In [1]: import numpy as np

In [2]: np.set_printoptions(precision=4, suppress=True, linewidth=140)

In [3]: feats = np.tril(np.array([[5, 2, 5], [1, 3, 3], [2, 0, 4]]), -1) + np.eye(3, dtype=int)

In [4]: feats
Out[4]: 
array([[1, 0, 0],
       [1, 1, 0],
       [2, 0, 1]])

In [5]: # triangular

In [6]: round(np.linalg.eigvals(feats).sum().real, 4)
Out[6]: np.float64(3.0)

In [7]: np.einsum("ii->", feats)
Out[7]: np.int64(3)

In [8]: np.kron(np.eye(2, dtype=int), feats)
Out[8]: 
array([[1, 0, 0, 0, 0, 0],
       [1, 1, 0, 0, 0, 0],
       [2, 0, 1, 0, 0, 0],
       [0, 0, 0, 1, 0, 0],
       [0, 0, 0, 1, 1, 0],
       [0, 0, 0, 2, 0, 1]])

In [9]: np.poly(feats)
Out[9]: array([ 1., -3.,  3., -1.])

In [10]: x = np.array([-3, -3, 3])

In [11]: h1 = np.maximum(feats @ x, 0)

In [12]: feats.T @ h1
Out[12]: array([0, 0, 0])

In [13]: Y = np.linalg.inv(feats)

In [14]: round(np.linalg.slogdet(feats)[0], 4)
Out[14]: np.float64(1.0)

In [15]: np.allclose(Y, feats.T)
Out[15]: False

In [16]: round(np.linalg.cond(feats), 4)
Out[16]: np.float64(6.8541)

In [17]: (np.abs(Y) > 1e-9).astype(int)
Out[17]: 
array([[1, 0, 0],
       [1, 1, 0],
       [1, 0, 1]])

In [18]: Y
Out[18]: 
array([[ 1.,  0.,  0.],
       [-1.,  1.,  0.],
       [-2., -0.,  1.]])

In [19]: K = np.load("test16.npy")

In [20]: K
Out[20]: 
array([[ 3,  8,  0,  0,  0,  0],
       [-5, -2,  0,  0,  0,  0],
       [ 7,  2,  0,  0,  0,  0],
       [ 0,  0,  3,  8,  0,  0],
       [ 0,  0, -5, -2,  0,  0],
       [ 0,  0,  7,  2,  0,  0],
       [ 0,  0,  0,  0,  3,  8],
       [ 0,  0,  0,  0, -5, -2],
       [ 0,  0,  0,  0,  7,  2]])

In [21]: ang = np.radians(45)

In [22]: r_ = np.eye(6)

In [23]: r_[0, 0] = r_[1, 1] = np.cos(ang)

In [24]: r_[0, 1], r_[1, 0] = -np.sin(ang), np.sin(ang)

In [25]: r_
Out[25]: 
array([[ 0.7071, -0.7071,  0.    ,  0.    ,  0.    ,  0.    ],
       [ 0.7071,  0.7071,  0.    ,  0.    ,  0.    ,  0.    ],
       [ 0.    ,  0.    ,  1.    ,  0.    ,  0.    ,  0.    ],
       [ 0.    ,  0.    ,  0.    ,  1.    ,  0.    ,  0.    ],
       [ 0.    ,  0.    ,  0.    ,  0.    ,  1.    ,  0.    ],
       [ 0.    ,  0.    ,  0.    ,  0.    ,  0.    ,  1.    ]])

In [26]: Y = K @ r_.T

In [27]: np.allclose(K @ K.T, Y @ Y.T)
Out[27]: True

In [28]: np.linalg.svd(K, compute_uv=False), np.linalg.svd(Y, compute_uv=False)
Out[28]: 
(array([11.2167, 11.2167, 11.2167,  5.4024,  5.4024,  5.4024]),
 array([11.2167, 11.2167, 11.2167,  5.4024,  5.4024,  5.4024]))

In [29]: np.round(np.linalg.det(r_), 4), np.round(np.trace(r_), 4)
Out[29]: (np.float64(1.0), np.float64(5.4142))

In [30]: Y
Out[30]: 
array([[-3.5355,  7.7782,  0.    ,  0.    ,  0.    ,  0.    ],
       [-2.1213, -4.9497,  0.    ,  0.    ,  0.    ,  0.    ],
       [ 3.5355,  6.364 ,  0.    ,  0.    ,  0.    ,  0.    ],
       [ 0.    ,  0.    ,  3.    ,  8.    ,  0.    ,  0.    ],
       [ 0.    ,  0.    , -5.    , -2.    ,  0.    ,  0.    ],
       [ 0.    ,  0.    ,  7.    ,  2.    ,  0.    ,  0.    ],
       [ 0.    ,  0.    ,  0.    ,  0.    ,  3.    ,  8.    ],
       [ 0.    ,  0.    ,  0.    ,  0.    , -5.    , -2.    ],
       [ 0.    ,  0.    ,  0.    ,  0.    ,  7.    ,  2.    ]])

In [31]: M = np.load("block2.npy")

In [32]: M
Out[32]: 
array([[1.1   , 0.2   , 0.7   ],
       [0.1   , 0.5   , 0.    ],
       [1.1199, 0.1983, 0.736 ]])

In [33]: Uu, sig, vt = np.linalg.svd(M)

In [34]: sig
Out[34]: array([1.8978, 0.4832, 0.0131])

In [35]: np.argmax(sig[:-1] / (sig[1:] + 1e-6)) + 1
Out[35]: np.int64(2)

In [36]: Y = Uu[:, :2] @ np.diag(sig[:2]) @ vt[:2]

In [37]: round(float(np.linalg.norm(M - Y) / np.linalg.norm(M)), 4)
Out[37]: 0.0067

In [38]: Y
Out[38]: 
array([[ 1.0948,  0.201 ,  0.7077],
       [ 0.1001,  0.5   , -0.0001],
       [ 1.1249,  0.1973,  0.7285]])

In [39]: round(np.abs(M - Y).max(), 4)
Out[39]: np.float64(0.0077)

In [40]: round(float(np.einsum("ij,ji->", Y, Y)), 4)
Out[40]: 3.6118

In [41]: np.round(np.poly(Y), 4) + 0
Out[41]: array([ 1.    , -2.3233,  0.8929,  0.    ])

In [42]: round(float(np.linalg.det(Y[::-1])), 4)
Out[42]: 0.0

In [43]: u, r1 = feats[0], feats[1]

In [44]: u @ u
Out[44]: np.int64(1)

In [45]: pr = (u @ r1) / (u @ u) * u

In [46]: np.round(np.linalg.norm(u + r1) ** 2 + np.linalg.norm(u - r1) ** 2, 4)
Out[46]: np.float64(6.0)

In [47]: np.linalg.matrix_rank(np.outer(u, r1))
Out[47]: np.int64(1)

In [48]: np.poly(M)
Out[48]: array([ 1.    , -2.336 ,  0.9237, -0.012 ])

In [49]: np.round(np.linalg.det(M[::-1]), 4)
Out[49]: np.float64(-0.012)

In [50]: np.round(np.einsum("ij,ji->", M, M), 4)
Out[50]: np.float64(3.6096)

In [51]: np.linalg.eigvals(M)
Out[51]: array([1.8366, 0.0134, 0.4859])

In [52]: A = np.load("x.npy")

In [53]: A
Out[53]: 
array([[ 2, -2,  6, -1,  1, -3],
       [ 0,  6, -2,  0, -3,  1],
       [-6,  6, -2,  3, -3,  1],
       [ 0,  0,  0, -2,  2, -6],
       [ 0,  0,  0,  0, -6,  2],
       [ 0,  0,  0,  6, -6,  2]])

In [54]: A.ravel(order="F")
Out[54]: 
array([ 2,  0, -6,  0,  0,  0, -2,  6,  6,  0,  0,  0,  6, -2, -2,  0,  0,  0, -1,  0,  3, -2,  0,  6,  1, -3, -3,  2, -6, -6, -3,  1,  1,
       -6,  2,  2])

In [55]: T = A.reshape(6, 2, -1)

In [56]: T.shape
Out[56]: (6, 2, 3)

In [57]: np.einsum("ihd,jhd->hij", T, T).shape
Out[57]: (2, 6, 6)

In [58]: T.sum(axis=1)
Out[58]: 
array([[ 1, -1,  3],
       [ 0,  3, -1],
       [-3,  3, -1],
       [-2,  2, -6],
       [ 0, -6,  2],
       [ 6, -6,  2]])

In [59]: F = np.array([[-37, 3, 2], [4, 21, 0], [3, 5, 40]])

In [60]: q = F.astype(float).copy()

In [61]: for j in range(3):
    ...:     q[:, j] -= q[:, :j] @ (q[:, :j].T @ q[:, j])
    ...:     q[:, j] /= np.linalg.norm(q[:, j])
    ...: 

In [62]: np.round(q.T @ F, 4) + 0
Out[62]: 
array([[37.3363, -0.3214,  1.232 ],
       [ 0.    , 21.7921,  9.4711],
       [ 0.    ,  0.    , 38.8945]])

In [63]: np.round(q.T @ q, 4) + 0
Out[63]: 
array([[1., 0., 0.],
       [0., 1., 0.],
       [0., 0., 1.]])

In [64]: Y = np.array([[2, 4, 2], [3, 5, 3], [3, 1, 3]])

In [65]: np.einsum("ik,kj->ij", F, Y)
Out[65]: 
array([[ -59, -131,  -59],
       [  71,  121,   71],
       [ 141,   77,  141]])

In [66]: np.einsum("ik,kj->ji", F, Y)
Out[66]: 
array([[ -59,   71,  141],
       [-131,  121,   77],
       [ -59,   71,  141]])

In [67]: np.einsum("ij,ij->i", F, F)
Out[67]: array([1382,  457, 1634])

In [68]: np.linalg.matrix_rank(np.vstack([F, Y.T]))
Out[68]: np.int64(3)

In [69]: Y = np.linalg.inv(F)

In [70]: np.allclose(Y, F.T)
Out[70]: False

In [71]: np.round(np.linalg.cond(F), 4)
Out[71]: np.float64(1.9392)

In [72]: round(np.linalg.det(F) * np.linalg.det(Y), 4)
Out[72]: np.float64(1.0)

In [73]: (np.abs(Y) > 1e-9).astype(int)
Out[73]: 
array([[1, 1, 1],
       [1, 1, 1],
       [1, 1, 1]])

In [74]: x = np.array([1, 2, 0])

In [75]: rhs = F @ x

In [76]: rhs
Out[76]: array([-31,  46,  13])

In [77]: np.round(np.linalg.solve(F, rhs), 4) + 0
Out[77]: array([1., 2., 0.])

In [78]: np.linalg.solve(F.T, F[2])
Out[78]: array([-0.,  0.,  1.])

In [79]: np.round(np.linalg.solve(F, -3 * rhs), 4) + 0
Out[79]: array([-3., -6.,  0.])

In [80]: np.trace(F)
Out[80]: np.int64(24)

In [81]: (F - F.T) / 2
Out[81]: 
array([[ 0. , -0.5, -0.5],
       [ 0.5,  0. , -2.5],
       [ 0.5,  2.5,  0. ]])

In [82]: np.sort(np.abs(np.linalg.eigvals(F)))
Out[82]: array([21.1689, 37.2747, 40.1058])

In [83]: (F + F.T) / 2
Out[83]: 
array([[-37. ,   3.5,   2.5],
       [  3.5,  21. ,   2.5],
       [  2.5,   2.5,  40. ]])

In [84]: np.allclose(F @ F.T, F.T @ F)
Out[84]: False
